% python3 -q
>>> import numpy as np
>>> np.set_printoptions(precision=2, suppress=True, linewidth=120)
>>> def rd(a):
...     return np.round(a, 2) + 0
... 
>>> A = np.loadtxt("arr.csv", delimiter=",")
>>> rd(A)
array([[-0.13, -0.29,  0.29, -0.48, -0.17,  0.74],
       [ 0.75, -0.28, -0.06,  0.34, -0.47,  0.16],
       [ 0.4 , -0.06, -0.12, -0.8 , -0.04, -0.44],
       [-0.35, -0.05,  0.45,  0.02, -0.71, -0.4 ],
       [-0.13,  0.57, -0.59, -0.12, -0.49,  0.24],
       [ 0.35,  0.71,  0.59, -0.03,  0.08,  0.11]])
>>> out = np.linalg.inv(A)
>>> rd(np.linalg.slogdet(A)[0])
np.float64(-1.0)
>>> rd(np.linalg.inv(out))
array([[-0.13, -0.29,  0.29, -0.48, -0.17,  0.74],
       [ 0.75, -0.28, -0.06,  0.34, -0.47,  0.16],
       [ 0.4 , -0.06, -0.12, -0.8 , -0.04, -0.44],
       [-0.35, -0.05,  0.45,  0.02, -0.71, -0.4 ],
       [-0.13,  0.57, -0.59, -0.12, -0.49,  0.24],
       [ 0.35,  0.71,  0.59, -0.03,  0.08,  0.11]])
>>> rd(np.linalg.norm(A, axis=0))
array([1., 1., 1., 1., 1., 1.])
>>> rd(A.T @ A)
array([[1., 0., 0., 0., 0., 0.],
       [0., 1., 0., 0., 0., 0.],
       [0., 0., 1., 0., 0., 0.],
       [0., 0., 0., 1., 0., 0.],
       [0., 0., 0., 0., 1., 0.],
       [0., 0., 0., 0., 0., 1.]])
>>> rd(np.linalg.norm(A, axis=1))
array([1., 1., 1., 1., 1., 1.])
>>> rd(np.linalg.norm(A) ** 2 / np.linalg.norm(A, 2) ** 2)
np.float64(6.0)
>>> rd(np.linalg.norm(A[2] - A[5]))
np.float64(1.41)
>>> rd(np.linalg.norm(A[2], 1)), rd(np.linalg.norm(A[2], np.inf))
(np.float64(1.85), np.float64(0.8))
>>> mat = np.tril(np.array([[-5, 6, -6], [2, -4, -3], [-7, 3, 8]]), -1) + np.eye(3, dtype=int)
>>> mat
array([[ 1,  0,  0],
       [ 2,  1,  0],
       [-7,  3,  1]])
>>> # row 2 dominates
>>> Uu, sv, Vh = np.linalg.svd(mat)
>>> np.argmax(sv[:-1] / (sv[1:] + 1e-6)) + 1
np.int64(2)
>>> rd(sv)
array([7.88, 1.73, 0.07])
>>> out = Uu[:, :2] @ np.diag(sv[:2]) @ Vh[:2]
>>> rd(np.linalg.norm(mat - out) / np.linalg.norm(mat))
np.float64(0.01)
>>> rd(np.abs(mat - out).max())
np.float64(0.07)
>>> rng = np.random.default_rng(61082)
>>> idx = rng.permutation(3)
>>> out = mat[:, idx] * rng.choice([-1, 1], 3)
>>> out
array([[ 0, -1,  0],
       [ 0, -2, -1],
       [ 1,  7, -3]])
>>> Uu, _, Vh = np.linalg.svd(mat.T @ out)
>>> rd(np.linalg.lstsq(mat, out)[0])
array([[ 0., -1.,  0.],
       [ 0.,  0., -1.],
       [ 1.,  0.,  0.]])
>>> rd(Uu @ Vh)
array([[ 0., -1.,  0.],
       [ 0.,  0., -1.],
       [ 1.,  0.,  0.]])
>>> np.prod(np.diag(mat)), rd(np.linalg.det(mat))
(np.int64(1), np.float64(1.0))
>>> np.linalg.matrix_power(mat - np.diag(np.diag(mat)), 3)
array([[0, 0, 0],
       [0, 0, 0],
       [0, 0, 0]])
>>> rd(np.sort(np.linalg.eigvals(mat)))
array([1., 1., 1.])
>>> mat @ mat
array([[ 1,  0,  0],
       [ 4,  1,  0],
       [-8,  6,  1]])
>>> W0 = np.tanh(np.array([[-0.3, 0.5, -1.0],
...     [-0.6, 0.0, -1.0],
...     [-1.2, -1.6, 2.0],
...     [-1.0, 0.1, 1.2],
...     [-0.3, -0.9, -1.7],
...     [0.7, -0.8, 0.1],
...     [-0.3, 0.5, -0.1],
...     [1.3, 0.4, 0.7],
...     [-2.0, -0.8, 0.7],
...     [0.5, -1.8, 1.4],
...     [-1.1, 0.7, 0.3],
...     [-0.2, 0.8, 0.2],
...     [1.0, 0.4, 0.1],
...     [-0.5, -1.0, 0.1],
...     [0.6, -0.3, 1.4],
...     [-0.1, 0.2, 1.5],
...     [0.8, -0.8, 0.9],
...     [1.5, 0.1, -1.5],
...     [0.7, -1.3, -0.9],
...     [0.3, 2.1, -0.2],
...     [2.0, -1.0, 0.5]]) @ np.array([[0.6, 0.8, 0.2, -0.1],
...     [-1.2, -0.7, -0.7, -2.0],
...     [-0.5, 0.0, -0.5, -1.4]]))
>>> rd(W0)
array([[-0.27, -0.53,  0.09,  0.41],
       [ 0.14, -0.45,  0.36,  0.9 ],
       [ 0.2 ,  0.16, -0.12,  0.48],
       [-0.87, -0.7 , -0.7 , -0.94],
       [ 0.94,  0.37,  0.89,  1.  ],
       [ 0.87,  0.81,  0.57,  0.88],
       [-0.62, -0.53, -0.35, -0.68],
       [-0.05,  0.64, -0.35, -0.96],
       [-0.53, -0.78, -0.19,  0.68],
       [ 0.94,  0.93,  0.58,  0.92],
       [-0.93, -0.88, -0.7 , -0.94],
       [-0.83, -0.62, -0.6 , -0.95],
       [ 0.07,  0.48, -0.13, -0.78],
       [ 0.69,  0.29,  0.5 ,  0.96],
       [ 0.02,  0.6 , -0.35, -0.89],
       [-0.78, -0.22, -0.72, -0.99],
       [ 0.76,  0.83,  0.26,  0.25],
       [ 0.91,  0.81,  0.75,  0.94],
       [ 0.98,  0.9 ,  0.91,  1.  ],
       [-0.98, -0.84, -0.86, -1.  ],
       [ 0.97,  0.98,  0.69,  0.8 ]])
>>> cen = W0 - W0.mean(axis=0)
>>> Uu, sv, Vh = np.linalg.svd(cen, full_matrices=False)
>>> rd((sv ** 2).sum() ** 2 / (sv ** 4).sum())
np.float64(1.38)
>>> rd(sv ** 2 / (sv ** 2).sum())
array([0.84, 0.15, 0.01, 0.  ])
>>> rd(np.abs(Vh[-1]))
array([0.79, 0.42, 0.44, 0.11])
>>> np.abs(Uu[:, 0]).argmax()
np.int64(19)
>>> rd(sv)
array([5.94, 2.54, 0.61, 0.3 ])
>>> rd(cen.mean(axis=0))
array([0., 0., 0., 0.])
